>>> import numpy as np
>>> from numpy import linalg as LA
>>> np.set_printoptions(suppress=True, linewidth=140)
>>> rd = lambda a: np.round(a, 3) + 0
>>> J = np.load("m.npy")
>>> rd(J)
array([[ 1.263, -0.297,  0.744,  0.243,  0.045,  0.206,  0.299,  0.263, -1.159,  0.297, -0.466,  0.743,  0.164],
       [-0.297,  1.337, -0.027,  1.585,  0.097, -0.027, -0.899,  0.247, -0.762, -0.033, -0.254,  0.702, -0.194],
       [ 0.744, -0.027, -0.849, -0.548,  1.071, -0.514, -1.704,  0.916, -1.03 , -1.198,  2.163, -0.336, -0.4  ],
       [ 0.243,  1.585, -0.548,  1.106,  1.251, -0.45 , -0.651, -0.708,  0.482,  0.726, -0.316, -0.362,  0.139],
       [ 0.045,  0.097,  1.071,  1.251,  0.979,  0.491,  0.103, -0.324,  0.274,  0.18 , -1.426,  0.828,  0.174],
       [ 0.206, -0.027, -0.514, -0.45 ,  0.491,  1.836, -1.59 ,  0.382, -1.443, -0.059,  0.366,  0.124,  0.346],
       [ 0.299, -0.899, -1.704, -0.651,  0.103, -1.59 ,  0.291,  0.346,  0.386, -0.956,  0.915, -1.013, -0.097],
       [ 0.263,  0.247,  0.916, -0.708, -0.324,  0.382,  0.346,  2.018, -0.037,  0.196,  0.269, -1.061, -0.707],
       [-1.159, -0.762, -1.03 ,  0.482,  0.274, -1.443,  0.386, -0.037,  2.483, -0.587, -0.447,  0.571, -0.258],
       [ 0.297, -0.033, -1.198,  0.726,  0.18 , -0.059, -0.956,  0.196, -0.587,  1.286,  0.324,  0.499, -0.418],
       [-0.466, -0.254,  2.163, -0.316, -1.426,  0.366,  0.915,  0.269, -0.447,  0.324,  0.88 , -0.024,  0.02 ],
       [ 0.743,  0.702, -0.336, -0.362,  0.828,  0.124, -1.013, -1.061,  0.571,  0.499, -0.024,  1.622,  0.376],
       [ 0.164, -0.194, -0.4  ,  0.139,  0.174,  0.346, -0.097, -0.707, -0.258, -0.418,  0.02 ,  0.376,  1.75 ]])
>>> # symmetric, so the eigenvalues are real
>>> vals, evecs = LA.eigh(J)
>>> vec = np.array([4, 5, 1, 1, 2, 2, 0, 1, 5, 3, 1, 3, 4])
>>> rd(vec @ J @ vec / (vec @ vec)), rd(vals[0]), rd(vals[-1])
(np.float64(1.189), np.float64(-5.0), np.float64(5.0))
>>> left, s, Vh = LA.svd(J)
>>> evecs = Vh[:(s > 1e-8).sum()]
>>> rng = np.random.default_rng(3431)
>>> vec = J[2] + -3 * J[1] + rng.integers(2) * np.eye(13)[5]
>>> rd(vec)
array([ 1.634, -4.037, -0.767, -5.302,  0.78 ,  0.566,  0.992,  0.175,  1.257, -1.1  ,  2.924, -2.442,  0.184])
>>> np.allclose(evecs.T @ evecs @ vec, vec)
False
>>> print(LA.matrix_rank(np.vstack([J, vec])))
12
>>> rd(LA.norm(vec - evecs.T @ evecs @ vec))
np.float64(0.516)
